$ ipython --no-banner

In [1]: import numpy as np

In [2]: np.set_printoptions(suppress=True, linewidth=140)

In [3]: tidy = lambda a: np.round(a, 3) + 0

In [4]: W0 = -2 * np.eye(3) + np.eye(3, k=1)

In [5]: W0
Out[5]: 
array([[-2.,  1.,  0.],
       [ 0., -2.,  1.],
       [ 0.,  0., -2.]])

In [6]: tidy(np.linalg.norm(W0) ** 2 / np.linalg.norm(W0, 2) ** 2)
Out[6]: np.float64(1.836)

In [7]: tidy(np.linalg.norm(W0, 1)), tidy(np.linalg.norm(W0, np.inf))
Out[7]: (np.float64(3.0), np.float64(3.0))

In [8]: tidy(np.linalg.norm(W0, axis=0))
Out[8]: array([2.   , 2.236, 2.236])

In [9]: print(tidy(np.linalg.norm(W0[2], 1)), tidy(np.linalg.norm(W0[2], np.inf)))
2.0 2.0

In [10]: tidy(np.linalg.norm(W0, axis=1))
Out[10]: array([2.236, 2.236, 2.   ])

In [11]: tidy(np.linalg.norm(W0, "nuc"))
Out[11]: np.float64(6.25)

In [12]: tidy(np.linalg.norm(W0, 2))
Out[12]: np.float64(2.762)

In [13]: P = np.triu(np.array([[2, 2, -1], [-3, -3, 2], [1, 1, -3]]), 1) + np.eye(3)

In [14]: A2 = P @ W0 @ np.linalg.inv(P)

In [15]: A2
Out[15]: 
array([[-2.,  1.,  0.],
       [ 0., -2.,  1.],
       [ 0.,  0., -2.]])

In [16]: np.trace(A2), np.trace(W0)
Out[16]: (np.float64(-6.0), np.float64(-6.0))

In [17]: rng = np.random.default_rng(998659)

In [18]: J = (rng.random((8, 8)) < 0.3) + np.eye(8)

In [19]: J /= J.sum(axis=1, keepdims=True)

In [20]: tidy(J)
Out[20]: 
array([[0.25 , 0.   , 0.   , 0.25 , 0.25 , 0.25 , 0.   , 0.   ],
       [0.333, 0.333, 0.333, 0.   , 0.   , 0.   , 0.   , 0.   ],
       [0.25 , 0.   , 0.25 , 0.   , 0.25 , 0.   , 0.25 , 0.   ],
       [0.   , 0.   , 0.333, 0.333, 0.333, 0.   , 0.   , 0.   ],
       [0.333, 0.333, 0.   , 0.   , 0.333, 0.   , 0.   , 0.   ],
       [0.   , 0.   , 0.333, 0.   , 0.   , 0.333, 0.   , 0.333],
       [0.2  , 0.   , 0.   , 0.   , 0.   , 0.2  , 0.4  , 0.2  ],
       [0.25 , 0.25 , 0.   , 0.   , 0.   , 0.   , 0.25 , 0.25 ]])

In [21]: # row-stochastic, so 1 is an eigenvalue

In [22]: idx = rng.permutation(8)

In [23]: A2 = J[:, idx] * rng.choice([-1, 1], 8)

In [24]: tidy(A2)
Out[24]: 
array([[ 0.   ,  0.25 ,  0.   ,  0.   , -0.25 ,  0.   , -0.25 ,  0.25 ],
       [ 0.   ,  0.   ,  0.333, -0.333,  0.   ,  0.   , -0.333,  0.   ],
       [ 0.   ,  0.   ,  0.25 ,  0.   ,  0.   ,  0.25 , -0.25 ,  0.25 ],
       [ 0.   ,  0.   ,  0.333,  0.   , -0.333,  0.   ,  0.   ,  0.333],
       [ 0.   ,  0.   ,  0.   , -0.333,  0.   ,  0.   , -0.333,  0.333],
       [-0.333,  0.333,  0.333,  0.   ,  0.   ,  0.   ,  0.   ,  0.   ],
       [-0.2  ,  0.2  ,  0.   ,  0.   ,  0.   ,  0.4  , -0.2  ,  0.   ],
       [-0.25 ,  0.   ,  0.   , -0.25 ,  0.   ,  0.25 , -0.25 ,  0.   ]])

In [25]: Uu, _, Vt = np.linalg.svd(J.T @ A2)

In [26]: print(tidy(np.linalg.lstsq(J, A2)[0]))
[[ 0.  0.  0.  0.  0.  0. -1.  0.]
 [ 0.  0.  0. -1.  0.  0.  0.  0.]
 [ 0.  0.  1.  0.  0.  0.  0.  0.]
 [ 0.  0.  0.  0. -1.  0.  0.  0.]
 [ 0.  0.  0.  0.  0.  0.  0.  1.]
 [ 0.  1.  0.  0.  0.  0.  0.  0.]
 [ 0.  0.  0.  0.  0.  1.  0.  0.]
 [-1.  0.  0.  0.  0.  0.  0.  0.]]

In [27]: np.count_nonzero(J)
Out[27]: np.int64(28)

In [28]: print(tidy(np.diff(J, axis=0)))
[[ 0.083  0.333  0.333 -0.25  -0.25  -0.25   0.     0.   ]
 [-0.083 -0.333 -0.083  0.     0.25   0.     0.25   0.   ]
 [-0.25   0.     0.083  0.333  0.083  0.    -0.25   0.   ]
 [ 0.333  0.333 -0.333 -0.333  0.     0.     0.     0.   ]
 [-0.333 -0.333  0.333  0.    -0.333  0.333  0.     0.333]
 [ 0.2    0.    -0.333  0.     0.    -0.133  0.4   -0.133]
 [ 0.05   0.25   0.     0.     0.    -0.2   -0.15   0.05 ]]

In [29]: tidy(np.linalg.norm(J))
Out[29]: np.float64(1.537)

In [30]: J.shape
Out[30]: (8, 8)

In [31]: A = np.loadtxt("mat.csv", delimiter=",")

In [32]: tidy(A)
Out[32]: 
array([[ 0.064, -0.15 ,  0.021, -0.193],
       [-0.15 ,  0.35 , -0.05 ,  0.45 ],
       [ 0.021, -0.05 ,  0.007, -0.064],
       [-0.193,  0.45 , -0.064,  0.579]])

In [33]: # null space of dimension 3

In [34]: np.allclose(A[:-1].T @ np.linalg.lstsq(A[:-1].T, A[-1])[0], A[-1])
Out[34]: True

In [35]: print(tidy(A @ np.linalg.pinv(A) @ A))
[[ 0.064 -0.15   0.021 -0.193]
 [-0.15   0.35  -0.05   0.45 ]
 [ 0.021 -0.05   0.007 -0.064]
 [-0.193  0.45  -0.064  0.579]]

In [36]: vec = np.array([3, 3, 2, 0])

In [37]: print(tidy(A @ A @ vec))
[-0.214  0.5   -0.071  0.643]

In [38]: tidy(np.linalg.eigvalsh(2 * A - np.eye(4)))
Out[38]: array([-1., -1., -1.,  1.])

In [39]: np.linalg.cond(A) > 100
Out[39]: np.True_

In [40]: O, r_ = np.linalg.qr(W0)

In [41]: abs(r_[0, 0]), tidy(np.linalg.norm(W0[:, 0]))
Out[41]: (np.float64(2.0), np.float64(2.0))

In [42]: print(r_)
[[-2.  1.  0.]
 [ 0. -2.  1.]
 [ 0.  0. -2.]]

In [43]: print(np.abs(np.diag(r_)))
[2. 2. 2.]

In [44]: O
Out[44]: 
array([[ 1.,  0.,  0.],
       [-0.,  1.,  0.],
       [-0., -0.,  1.]])

In [45]: O @ r_
Out[45]: 
array([[-2.,  1.,  0.],
       [ 0., -2.,  1.],
       [ 0.,  0., -2.]])

In [46]: print(np.trace(O @ O.T))
3.0

In [47]: Uu, sv, Vt = np.linalg.svd(A)

In [48]: print(np.argmax(sv[:-1] / (sv[1:] + 1e-6)) + 1)
1

In [49]: A2 = Uu[:, :1] @ np.diag(sv[:1]) @ Vt[:1]

In [50]: tidy(np.linalg.norm(A - A2) / np.linalg.norm(A))
Out[50]: np.float64(0.0)

In [51]: np.linalg.matrix_rank(A, rtol=0.05)
Out[51]: np.int64(1)

In [52]: tidy(np.linalg.norm(A - A2, 2)), tidy(sv[1])
Out[52]: (np.float64(0.0), np.float64(0.0))

In [53]: np.linalg.matrix_rank(A2)
Out[53]: np.int64(1)

In [54]: m1, _ = np.linalg.qr(np.array([[-0.9, -0.4, 0.2, -0.5, 0.9, 0.3, -2.8],
    ...:     [0.3, -0.6, -0.3, 0.9, -1.9, 0.5, -0.1],
    ...:     [-0.9, -0.1, 0.9, 0.0, -0.3, 1.6, 0.8],
    ...:     [1.6, 0.6, 0.0, -0.8, -0.2, 0.2, -0.5],
    ...:     [0.2, -1.1, -0.5, -0.9, -0.8, -1.7, -1.1],
    ...:     [-0.1, 0.2, 0.2, 1.0, 0.6, -1.0, 2.1],
    ...:     [0.6, 0.9, -2.3, 0.3, -0.7, -1.8, -0.3]]))

In [55]: tidy(m1)
Out[55]: 
array([[-0.416, -0.068,  0.145, -0.353, -0.253, -0.484,  0.615],
       [ 0.139, -0.446,  0.141,  0.649,  0.374, -0.378,  0.24 ],
       [-0.416,  0.124, -0.204, -0.081,  0.705,  0.395,  0.334],
       [ 0.74 ,  0.049, -0.406, -0.282,  0.095, -0.047,  0.442],
       [ 0.092, -0.745,  0.31 , -0.306, -0.072,  0.485,  0.084],
       [-0.046,  0.149, -0.092,  0.523, -0.504,  0.469,  0.468],
       [ 0.277,  0.45 ,  0.805, -0.035,  0.177,  0.097,  0.175]])

In [56]: def softmax(z):
    ...:     e = np.exp(z - z.max(axis=-1, keepdims=True))
    ...:     return e / e.sum(axis=-1, keepdims=True)
    ...: 

In [57]: tidy(softmax(m1[2] + -2))
Out[57]: array([0.078, 0.134, 0.097, 0.109, 0.24 , 0.176, 0.166])

In [58]: S = m1 @ m1.T / np.sqrt(7)

In [59]: tidy(softmax(S))
Out[59]: 
array([[0.196, 0.134, 0.134, 0.134, 0.134, 0.134, 0.134],
       [0.134, 0.196, 0.134, 0.134, 0.134, 0.134, 0.134],
       [0.134, 0.134, 0.196, 0.134, 0.134, 0.134, 0.134],
       [0.134, 0.134, 0.134, 0.196, 0.134, 0.134, 0.134],
       [0.134, 0.134, 0.134, 0.134, 0.196, 0.134, 0.134],
       [0.134, 0.134, 0.134, 0.134, 0.134, 0.196, 0.134],
       [0.134, 0.134, 0.134, 0.134, 0.134, 0.134, 0.196]])

In [60]: A2 = np.array([[7, -3], [1, 7], [6, -1], [6, -3], [7, 9], [9, -7], [-5, 2]])

In [61]: tidy(np.einsum("ij->j", m1))
Out[61]: array([ 0.37 , -0.487,  0.699,  0.115,  0.522,  0.537,  2.359])

In [62]: print(tidy(np.einsum("ij,ij->i", m1, m1)))
[1. 1. 1. 1. 1. 1. 1.]

In [63]: np.linalg.matrix_rank(np.vstack([m1, A2.T]))
Out[63]: np.int64(7)

In [64]: np.linalg.matrix_rank(m1 @ A2)
Out[64]: np.int64(2)

In [65]: A2 = m1 + rng.integers(-2, 3, (7, 1)) @ rng.integers(-2, 3, (1, 7))

In [66]: tidy(A2)
Out[66]: 
array([[-0.416, -0.068,  0.145, -0.353, -0.253, -0.484,  0.615],
       [ 4.139, -4.446,  2.141, -1.351,  4.374, -4.378,  4.24 ],
       [-2.416,  2.124, -1.204,  0.919, -1.295,  2.395, -1.666],
       [ 2.74 , -1.951,  0.594, -1.282,  2.095, -2.047,  2.442],
       [-1.908,  1.255, -0.69 ,  0.694, -2.072,  2.485, -1.916],
       [-0.046,  0.149, -0.092,  0.523, -0.504,  0.469,  0.468],
       [-3.723,  4.45 , -1.195,  1.965, -3.823,  4.097, -3.825]])

In [67]: np.linalg.matrix_rank(A2 - m1, tol=1e-8)
Out[67]: np.int64(1)

In [68]: np.abs(A2 - m1).sum(axis=1)
Out[68]: array([ 0., 24., 12., 12., 12.,  0., 24.])

In [69]: tidy(m1[:, 2] @ m1[:, 1])
Out[69]: np.float64(0.0)

In [70]: tidy(np.linalg.svd(m1, compute_uv=False))
Out[70]: array([1., 1., 1., 1., 1., 1., 1.])

In [71]: vec = np.array([-4, 2, 1, -5, -2, -5, 5])

In [72]: tidy(np.sort(np.abs(np.degrees(np.angle(np.linalg.eigvals(m1))))))
Out[72]: array([  0.   ,  60.637,  60.637, 112.242, 112.242, 178.112, 178.112])

In [73]: tidy(np.linalg.det(m1))
Out[73]: np.float64(1.0)

In [74]: print(tidy(np.linalg.norm(vec)), tidy(np.linalg.norm(m1 @ vec)))
10.0 10.0

In [75]: print(tidy(np.linalg.inv(m1)))
[[-0.416  0.139 -0.416  0.74   0.092 -0.046  0.277]
 [-0.068 -0.446  0.124  0.049 -0.745  0.149  0.45 ]
 [ 0.145  0.141 -0.204 -0.406  0.31  -0.092  0.805]
 [-0.353  0.649 -0.081 -0.282 -0.306  0.523 -0.035]
 [-0.253  0.374  0.705  0.095 -0.072 -0.504  0.177]
 [-0.484 -0.378  0.395 -0.047  0.485  0.469  0.097]
 [ 0.615  0.24   0.334  0.442  0.084  0.468  0.175]]

In [76]: 7 - np.linalg.matrix_rank(m1 - np.eye(7), tol=1e-8)
Out[76]: np.int64(1)

In [77]: A2 = np.array([[3], [1], [2], [3], [1], [-2], [-1], [-2], [2], [-2]])

In [78]: W2 = np.array([[0, 2, 1, -2]])

In [79]: F = A2 @ W2

In [80]: F
Out[80]: 
array([[ 0,  6,  3, -6],
       [ 0,  2,  1, -2],
       [ 0,  4,  2, -4],
       [ 0,  6,  3, -6],
       [ 0,  2,  1, -2],
       [ 0, -4, -2,  4],
       [ 0, -2, -1,  2],
       [ 0, -4, -2,  4],
       [ 0,  4,  2, -4],
       [ 0, -4, -2,  4]])

In [81]: # rank 1

In [82]: np.allclose(F[:-1].T @ np.linalg.lstsq(F[:-1].T, F[-1])[0], F[-1])
Out[82]: True

In [83]: print(tidy(F @ np.linalg.pinv(F) @ F))
[[ 0.  6.  3. -6.]
 [ 0.  2.  1. -2.]
 [ 0.  4.  2. -4.]
 [ 0.  6.  3. -6.]
 [ 0.  2.  1. -2.]
 [ 0. -4. -2.  4.]
 [ 0. -2. -1.  2.]
 [ 0. -4. -2.  4.]
 [ 0.  4.  2. -4.]
 [ 0. -4. -2.  4.]]

In [84]: Uu, sv, Vt = np.linalg.svd(F)

In [85]: V = Vt[:(sv > 1e-8).sum()]

In [86]: vec = F[3] + 5 * F[7] + rng.integers(2) * np.eye(4)[0]

In [87]: vec
Out[87]: array([  0., -14.,  -7.,  14.])

In [88]: tidy(np.linalg.norm(vec - V.T @ V @ vec))
Out[88]: np.float64(0.0)

In [89]: np.linalg.matrix_rank(np.vstack([F, vec]))
Out[89]: np.int64(1)

In [90]: tidy(np.diag(V.T @ V))
Out[90]: array([0.   , 0.444, 0.111, 0.444])

In [91]: data = np.load("dump.npy")

In [92]: data
Out[92]: 
array([[  4,  16,   0,   0],
       [-12, -12,   0,   0],
       [  5,  20,   3,  12],
       [-15, -15,  -9,  -9]])

In [93]: r0 = np.array([1, 2, 2])

In [94]: np.convolve(data[3], r0)
Out[94]: array([-15, -45, -69, -57, -36, -18])

In [95]: np.polyval(r0, data[3])
Out[95]: array([197, 197,  65,  65])

In [96]: np.array([np.convolve(row, r0, "same") for row in data])
Out[96]: 
array([[ 24,  40,  32,   0],
       [-36, -48, -24,   0],
       [ 30,  53,  58,  30],
       [-45, -69, -57, -36]])

In [97]: np.cross(data[3, :3], data[2, :3])
Out[97]: array([ 135,    0, -225])

In [98]: vec = np.array([2, 1, 1, 2])

In [99]: target = data @ vec

In [100]: coef, lr = np.zeros(4), 1 / np.linalg.norm(data, 2) ** 2

In [101]: for i in range(150):
     ...:     coef -= lr * data.T @ (data @ coef - target)
     ...:     if i % 50 == 0: print(i, round(np.linalg.norm(data @ coef - target), 3))
     ...: 
0 17.044
50 1.329
100 0.962

In [102]: print(tidy(np.linalg.cond(data)))
14.127

In [103]: tidy(coef)
Out[103]: array([1.913, 1.05 , 1.219, 1.873])

In [104]: idx = rng.permutation(4)

In [105]: A2 = data[:, idx] * rng.choice([-1, 1], 4)

In [106]: A2
Out[106]: 
array([[  4,   0,   0, -16],
       [-12,   0,   0,  12],
       [  5,  -3, -12, -20],
       [-15,   9,   9,  15]])

In [107]: Uu, _, Vt = np.linalg.svd(data.T @ A2)

In [108]: idx
Out[108]: array([0, 2, 3, 1])

In [109]: print(tidy(np.linalg.lstsq(data, A2)[0]))
[[ 1.  0.  0.  0.]
 [ 0.  0.  0. -1.]
 [ 0. -1.  0.  0.]
 [ 0.  0. -1.  0.]]

In [110]: vec = np.array([0, 6, 9, 2])

In [111]: target = A2 @ vec

In [112]: print(target)
[ -32   24 -166  165]

In [113]: tidy(np.linalg.solve(A2, 2 * target))
Out[113]: array([ 0., 12., 18.,  4.])

In [114]: tidy(np.linalg.solve(A2.T, A2[0]))
Out[114]: array([1., 0., 0., 0.])

In [115]: Uu, sv, Vt = np.linalg.svd(data, full_matrices=False)

In [116]: tidy(sv / sv[0])
Out[116]: array([1.   , 0.277, 0.256, 0.071])

In [117]: print(tidy(Vt @ Vt.T))
[[1. 0. 0. 0.]
 [0. 1. 0. 0.]
 [0. 0. 1. 0.]
 [0. 0. 0. 1.]]

In [118]: tidy(Uu.T @ Uu)
Out[118]: 
array([[1., 0., 0., 0.],
       [0., 1., 0., 0.],
       [0., 0., 1., 0.],
       [0., 0., 0., 1.]])

In [119]: print(Uu.shape, sv.shape, Vt.shape)
(4, 4) (4,) (4, 4)

In [120]: tidy(Uu.T @ data @ Vt.T)
Out[120]: 
array([[39.06 ,  0.   ,  0.   ,  0.   ],
       [ 0.   , 10.814,  0.   ,  0.   ],
       [ 0.   ,  0.   ,  9.987,  0.   ],
       [ 0.   ,  0.   ,  0.   ,  2.765]])

In [121]: np.abs(Uu[:, 0]).round(6).argmax()
Out[121]: np.int64(3)

In [122]: arr = np.load("test8.npy")

In [123]: arr
Out[123]: 
array([[ 1.694,  3.909,  0.442, -0.567,  0.572,  2.454],
       [-0.397,  1.775,  2.245,  0.552, -0.776,  1.328],
       [ 0.146,  0.578,  1.727,  0.124, -0.264, -2.998],
       [ 2.904,  5.811,  1.113,  1.931, -0.676,  1.872],
       [ 0.009,  3.39 ,  4.915, -0.396,  1.868,  1.48 ],
       [ 4.226, -1.144,  0.125,  3.35 , -1.437, -0.073],
       [-0.304,  0.123,  4.488,  0.607, -0.957, -1.838],
       [-2.097,  1.143,  0.496,  0.592,  0.594, -1.777],
       [ 1.401,  3.749,  0.31 , -2.081, -1.767,  0.679],
       [-2.633, -3.7  , -1.694,  1.477, -0.813,  2.218],
       [-0.184,  3.643,  0.328,  1.24 , -3.002,  5.709],
       [ 1.413, -6.134,  1.075, -0.058, -2.214,  1.827],
       [-6.425, -4.152, -1.948,  3.105,  0.16 , -1.793],
       [ 1.3  ,  2.045,  3.46 , -3.484,  1.307,  0.04 ],
       [-2.704,  3.552, -0.802, -2.751, -0.74 , -3.268],
       [-4.718, -1.359, -2.637,  0.522, -0.025, -2.064],
       [-0.137, -0.705,  0.892,  2.372,  1.135, -4.225],
       [-0.705, -1.767,  5.811, -1.12 , -0.361, -4.174],
       [-3.474, -3.508, -2.283,  0.058,  4.293,  2.171],
       [ 0.228, -1.307,  2.015, -2.614, -2.523,  3.487],
       [ 3.291,  0.687, -1.218, -2.306,  1.379, -0.137],
       [ 3.985,  1.047,  1.411,  3.92 , -2.023, -1.969],
       [ 1.496, -4.302,  0.018,  0.359,  2.184, -0.808],
       [-1.596, -3.713, -1.179, -2.084, -0.975,  1.347],
       [ 1.356,  0.435,  3.002, -1.206,  1.118,  1.524],
       [-0.542, -4.412, -0.495,  0.458,  0.396, -1.342],
       [ 5.015, -0.684, -0.462, -2.079,  2.31 ,  1.376],
       [-1.084, -4.762, -0.575, -1.589,  0.544,  2.422],
       [ 2.429,  1.486, -0.416, -1.654,  0.454,  3.678],
       [ 2.732,  0.861,  0.504, -1.205,  2.657,  2.222],
       [ 1.202,  0.468, -2.6  , -2.726,  1.651, -0.877],
       [ 4.857, -3.777,  0.376,  2.657, -0.755, -2.459],
       [-5.424, -4.233,  1.361, -1.195, -1.874, -0.692],
       [-3.015,  2.978, -2.12 ,  3.744, -2.099, -0.89 ],
       [-2.165, -0.017, -1.863,  3.336, -0.96 ,  4.554],
       [ 1.805, -0.017,  0.034,  2.055, -0.446, -3.341],
       [ 2.392,  3.351,  1.824,  0.206,  1.806, -3.736],
       [-0.261,  1.005,  4.542,  3.285,  2.226,  0.72 ],
       [-2.797, -4.109, -0.652, -0.377, -1.251,  4.674]])

In [124]: vec = np.array([0, 0, -2, -1, -2, 1])

In [125]: target = arr @ vec

In [126]: tidy(np.linalg.solve(arr.T @ arr, arr.T @ target))
Out[126]: array([ 0.,  0., -2., -1., -2.,  1.])

In [127]: target = target + 0.05 * rng.normal(size=39)

In [128]: tidy(target)
Out[128]: 
array([  1.044,  -2.167,  -6.189,  -0.897, -11.652,  -0.765,  -9.558,  -4.576,   5.695,   5.778,   9.842,   4.165,  -1.253,  -6.012,
         2.596,   2.715, -10.616, -14.038,  -1.89 ,   7.126,   1.826,  -4.656,  -5.567,   7.752,  -5.504,  -1.53 ,  -0.256,   3.997,
         5.283,  -2.869,   3.696,  -4.332,   1.418,   3.778,   6.943,  -4.564, -11.241, -16.153,   8.836])

In [129]: coef, *_ = np.linalg.lstsq(arr, target)

In [130]: tidy(np.linalg.norm(target - arr @ coef))
Out[130]: np.float64(0.248)
